In [1]: import numpy as np

In [2]: from numpy import linalg as LA

In [3]: np.set_printoptions(precision=3, suppress=True, linewidth=200)

In [4]: sig = 10 * 0.5 ** np.arange(6)

In [5]: rng = np.random.default_rng(28)

In [6]: J = rng.normal(size=(14, 6)) * rng.permutation(sig)

In [7]: J
Out[7]: 
array([[ -0.754,   1.314,  -1.155,  -1.311,   0.091,   1.16 ],
       [ -0.007, -11.808,   2.047,  -1.151,   0.311,  -0.42 ],
       [  0.441, -11.624,   8.557,  -2.012,  -0.179,   0.442],
       [  1.463,  -0.655,   1.08 ,  -5.604,   0.286,  -0.387],
       [  0.429,  17.398,  -8.312,  -0.843,   0.38 ,   1.752],
       [  0.234,  -9.894,  -4.059,  -1.873,   0.068,   0.617],
       [  0.111,   1.522,   1.791,  -1.974,   0.009,  -2.511],
       [ -0.527,   7.593,   2.438,   3.204,  -0.5  ,   0.964],
       [ -0.657,   6.795, -10.134,  -1.912,  -0.116,  -2.105],
       [ -0.656,  19.405,   5.112,   0.899,  -0.131,  -0.617],
       [ -0.304,  25.238,   2.401,   1.868,  -0.127,   0.13 ],
       [  0.363,  -3.149,   0.938,  -0.185,  -0.036,  -0.726],
       [  0.386,   0.459,   4.924,   0.955,  -0.269,   0.506],
       [  0.238,  11.624,   1.414,   1.241,   0.437,   1.368]])

In [8]: u = np.array([-3, -1])

In [9]: np.polyval(u, J[6])
Out[9]: array([-1.332, -5.567, -6.372,  4.921, -1.028,  6.533])

In [10]: np.cross(J[6, :3], J[3, :3])
Out[10]: array([ 2.816,  2.5  , -2.299])

In [11]: print(np.convolve(J[6], u))
[-0.332 -4.677 -6.894  4.13   1.945  7.524  2.511]

In [12]: left, sig, Vt = LA.svd(J, full_matrices=False)

In [13]: np.round(np.abs(Vt[0]), 3) + 0
Out[13]: array([0.015, 0.996, 0.062, 0.068, 0.   , 0.013])

In [14]: sig
Out[14]: array([44.252, 18.311,  7.551,  4.253,  1.538,  0.716])

In [15]: sig / sig[0]
Out[15]: array([1.   , 0.414, 0.171, 0.096, 0.035, 0.016])

In [16]: E = np.loadtxt("mat.csv", delimiter=",")

In [17]: E
Out[17]: 
array([[6., 1., 1., 1., 1.],
       [1., 6., 1., 1., 1.],
       [1., 1., 6., 1., 1.],
       [1., 1., 1., 6., 1.],
       [1., 1., 1., 1., 6.]])

In [18]: # symmetric

In [19]: vec = np.array([1, -2, -2, -1, -1])

In [20]: rhs = E @ vec

In [21]: rhs
Out[21]: array([  0., -15., -15., -10., -10.])

In [22]: np.round(LA.solve(E, rhs + E[:, 3]), 3) + 0
Out[22]: array([ 1., -2., -2.,  0., -1.])

In [23]: np.round(LA.solve(E.T, E[2]), 3) + 0
Out[23]: array([0., 0., 1., 0., 0.])

In [24]: print(np.round(LA.solve(E, E[:, 0]), 3) + 0)
[1. 0. 0. 0. 0.]

In [25]: LA.solve(E, rhs)
Out[25]: array([ 1., -2., -2., -1., -1.])
